>>> import numpy as np
>>> from numpy import linalg as LA
>>> np.set_printoptions(precision=3, suppress=True, linewidth=160, legacy="1.25")
>>> tidy = lambda a: np.round(a, 3) + 0
>>> C = np.array([[4, 5, 4, -4, -2], [2, 2, -5, 5, 3], [-5, 1, -2, -1, -1]])
>>> feats = np.repeat(C, 44 // 3, axis=0)
>>> rng = np.random.default_rng(8043)
>>> feats = feats + 0.02 * rng.normal(size=feats.shape)
>>> tidy(feats)
array([[ 3.99 ,  5.006,  3.999, -4.002, -2.009],
       [ 3.967,  4.978,  4.007, -3.998, -2.005],
       [ 3.987,  4.973,  3.984, -4.009, -2.011],
       [ 3.982,  4.954,  3.99 , -3.968, -2.011],
       [ 4.032,  4.997,  4.001, -3.984, -2.005],
       [ 3.999,  4.987,  4.017, -3.973, -1.986],
       [ 4.044,  5.016,  4.021, -4.006, -1.991],
       [ 4.005,  5.029,  4.012, -4.046, -1.97 ],
       [ 4.009,  4.985,  3.994, -4.007, -1.974],
       [ 3.98 ,  4.966,  4.021, -4.017, -1.986],
       [ 4.012,  4.993,  3.996, -4.024, -1.969],
       [ 4.004,  5.005,  3.949, -3.997, -2.05 ],
       [ 3.998,  4.986,  3.968, -3.986, -2.023],
       [ 4.055,  5.023,  4.026, -3.986, -1.992],
       [ 2.016,  1.993, -4.971,  4.976,  2.989],
       [ 2.018,  2.002, -5.016,  5.034,  2.998],
       [ 1.985,  1.991, -5.009,  4.996,  2.985],
       [ 2.   ,  2.054, -4.98 ,  4.981,  2.969],
       [ 2.033,  2.005, -4.998,  4.992,  2.977],
       [ 2.003,  1.98 , -4.985,  5.026,  3.022],
       [ 2.002,  2.026, -5.011,  4.986,  2.949],
       [ 2.012,  2.036, -4.974,  5.002,  3.009],
       [ 1.968,  2.   , -5.01 ,  5.022,  2.997],
       [ 1.971,  1.995, -5.038,  4.991,  2.995],
       [ 1.997,  2.051, -5.008,  5.007,  2.988],
       [ 2.001,  1.998, -4.993,  4.972,  2.972],
       [ 1.995,  2.005, -5.012,  5.   ,  2.996],
       [ 1.986,  1.979, -4.993,  4.989,  2.987],
       [-4.985,  1.023, -2.01 , -1.039, -0.988],
       [-4.988,  0.955, -2.002, -1.011, -0.99 ],
       [-4.973,  1.004, -2.033, -1.008, -1.009],
       [-4.995,  1.019, -2.006, -1.011, -1.014],
       [-4.992,  1.019, -1.966, -0.975, -0.998],
       [-4.999,  1.037, -2.024, -1.019, -1.005],
       [-5.02 ,  1.015, -2.025, -1.013, -1.012],
       [-4.99 ,  1.004, -2.034, -1.01 , -1.04 ],
       [-4.978,  1.01 , -1.997, -1.012, -1.002],
       [-4.983,  0.987, -1.989, -0.98 , -1.034],
       [-5.012,  1.014, -2.008, -0.985, -0.985],
       [-4.994,  1.016, -2.029, -1.03 , -1.006],
       [-5.012,  0.998, -2.009, -1.006, -0.97 ],
       [-4.999,  1.011, -1.947, -0.965, -0.962]])
>>> proj = feats @ LA.solve(feats.T @ feats, feats.T)
>>> tidy(proj @ feats[:, 2])
array([ 3.999,  4.007,  3.984,  3.99 ,  4.001,  4.017,  4.021,  4.012,  3.994,  4.021,  3.996,  3.949,  3.968,  4.026, -4.971, -5.016, -5.009, -4.98 , -4.998,
       -4.985, -5.011, -4.974, -5.01 , -5.038, -5.008, -4.993, -5.012, -4.993, -2.01 , -2.002, -2.033, -2.006, -1.966, -2.024, -2.025, -2.034, -1.997, -1.989,
       -2.008, -2.029, -2.009, -1.947])
>>> tidy(LA.eigvalsh(proj))
array([0., 0., 0., 0., 0., 0., 0., 0., 0., 0., 0., 0., 0., 0., 0., 0., 0., 0., 0., 0., 0., 0., 0., 0., 0., 0., 0., 0., 0., 0., 0., 0., 0., 0., 0., 0., 0., 1.,
       1., 1., 1., 1.])
>>> print(tidy(np.trace(proj)))
5.0
